In [1]: import numpy as np

In [2]: np.set_printoptions(suppress=True, linewidth=200)

In [3]: def rd(a):
   ...:     return np.round(a, 3) + 0
   ...: 

In [4]: data = np.array([[-1, 2, 2],
   ...:     [1, 0, 1],
   ...:     [0, -1, 0],
   ...:     [0, 1, 1],
   ...:     [2, 2, 2],
   ...:     [0, 4, 0],
   ...:     [1, 5, -2],
   ...:     [0, 3, -2],
   ...:     [-2, 1, -2],
   ...:     [-3, 3, -1],
   ...:     [-2, 1, 0],
   ...:     [0, -1, -1],
   ...:     [0, -2, 0],
   ...:     [1, -3, 0],
   ...:     [2, -4, 1],
   ...:     [4, -6, 0]])

In [5]: Xc = data - data.mean(axis=0)

In [6]: evecs = np.linalg.svd(Xc)[2][:1]

In [7]: A2 = Xc - Xc @ evecs.T @ evecs

In [8]: rd(np.diag(evecs.T @ evecs))
Out[8]: array([0.133, 0.849, 0.018])

In [9]: np.linalg.norm(A2, axis=1).round(6).argmax()
Out[9]: np.int64(4)

In [10]: rd(np.cov(Xc @ evecs.T, rowvar=False))
Out[10]: np.float64(10.277)

In [11]: G = np.cov(data, rowvar=False)

In [12]: np.argwhere(np.triu(np.abs(np.corrcoef(data.T)) > 0.8, 1))
Out[12]: array([], shape=(0, 2), dtype=int64)

In [13]: rd(np.polyfit(data[:, 2], data[:, 1], 1))
Out[13]: array([-0.589,  0.276])

In [14]: rd(np.corrcoef(data[:, 2], data[:, 1])[0, 1])
Out[14]: np.float64(-0.253)

In [15]: G.shape
Out[15]: (3, 3)

In [16]: w1 = np.array([[-3, 5], [2, -3], [0, 2]])

In [17]: b = np.array([0, 0])

In [18]: act = np.maximum(data @ w1 + b, 0)

In [19]: np.linalg.matrix_rank(act)
Out[19]: np.int64(2)

In [20]: act
Out[20]: 
array([[ 7,  0],
       [ 0,  7],
       [ 0,  3],
       [ 2,  0],
       [ 0,  8],
       [ 8,  0],
       [ 7,  0],
       [ 6,  0],
       [ 8,  0],
       [15,  0],
       [ 8,  0],
       [ 0,  1],
       [ 0,  6],
       [ 0, 14],
       [ 0, 24],
       [ 0, 38]])

In [21]: (act > 0).mean(axis=0)
Out[21]: array([0.5, 0.5])

In [22]: W2 = np.array([[3, 0, 0], [-3, 0, -3]])

In [23]: w1 @ W2
Out[23]: 
array([[-24,   0, -15],
       [ 15,   0,   9],
       [ -6,   0,  -6]])

In [24]: act @ W2
Out[24]: 
array([[  21,    0,    0],
       [ -21,    0,  -21],
       [  -9,    0,   -9],
       [   6,    0,    0],
       [ -24,    0,  -24],
       [  24,    0,    0],
       [  21,    0,    0],
       [  18,    0,    0],
       [  24,    0,    0],
       [  45,    0,    0],
       [  24,    0,    0],
       [  -3,    0,   -3],
       [ -18,    0,  -18],
       [ -42,    0,  -42],
       [ -72,    0,  -72],
       [-114,    0, -114]])

In [25]: (act @ W2).round(6).argmax(axis=1)
Out[25]: array([0, 1, 1, 0, 1, 0, 0, 0, 0, 0, 0, 1, 1, 1, 1, 1])

In [26]: A2 = data / np.sqrt((data ** 2).mean(axis=1, keepdims=True))

In [27]: np.linalg.matrix_rank(data - data.mean(axis=1, keepdims=True))
Out[27]: np.int64(2)

In [28]: rd(np.linalg.norm(A2, axis=1))
Out[28]: array([1.732, 1.732, 1.732, 1.732, 1.732, 1.732, 1.732, 1.732, 1.732, 1.732, 1.732, 1.732, 1.732, 1.732, 1.732, 1.732])

In [29]: K = np.loadtxt("arr.csv", delimiter=",")

In [30]: K
Out[30]: 
array([[0., 0., 0., 0., 0., 0., 0., 0., 1., 0.],
       [0., 0., 0., 0., 0., 1., 0., 0., 0., 0.],
       [0., 0., 0., 0., 1., 0., 0., 0., 0., 0.],
       [0., 0., 1., 0., 0., 0., 0., 0., 0., 0.],
       [0., 1., 0., 0., 0., 0., 0., 0., 0., 0.],
       [0., 0., 0., 1., 0., 0., 0., 0., 0., 0.],
       [0., 0., 0., 0., 0., 0., 0., 0., 0., 1.],
       [0., 0., 0., 0., 0., 0., 1., 0., 0., 0.],
       [1., 0., 0., 0., 0., 0., 0., 0., 0., 0.],
       [0., 0., 0., 0., 0., 0., 0., 1., 0., 0.]])

In [31]: (K != 0).astype(int)
Out[31]: 
array([[0, 0, 0, 0, 0, 0, 0, 0, 1, 0],
       [0, 0, 0, 0, 0, 1, 0, 0, 0, 0],
       [0, 0, 0, 0, 1, 0, 0, 0, 0, 0],
       [0, 0, 1, 0, 0, 0, 0, 0, 0, 0],
       [0, 1, 0, 0, 0, 0, 0, 0, 0, 0],
       [0, 0, 0, 1, 0, 0, 0, 0, 0, 0],
       [0, 0, 0, 0, 0, 0, 0, 0, 0, 1],
       [0, 0, 0, 0, 0, 0, 1, 0, 0, 0],
       [1, 0, 0, 0, 0, 0, 0, 0, 0, 0],
       [0, 0, 0, 0, 0, 0, 0, 1, 0, 0]])
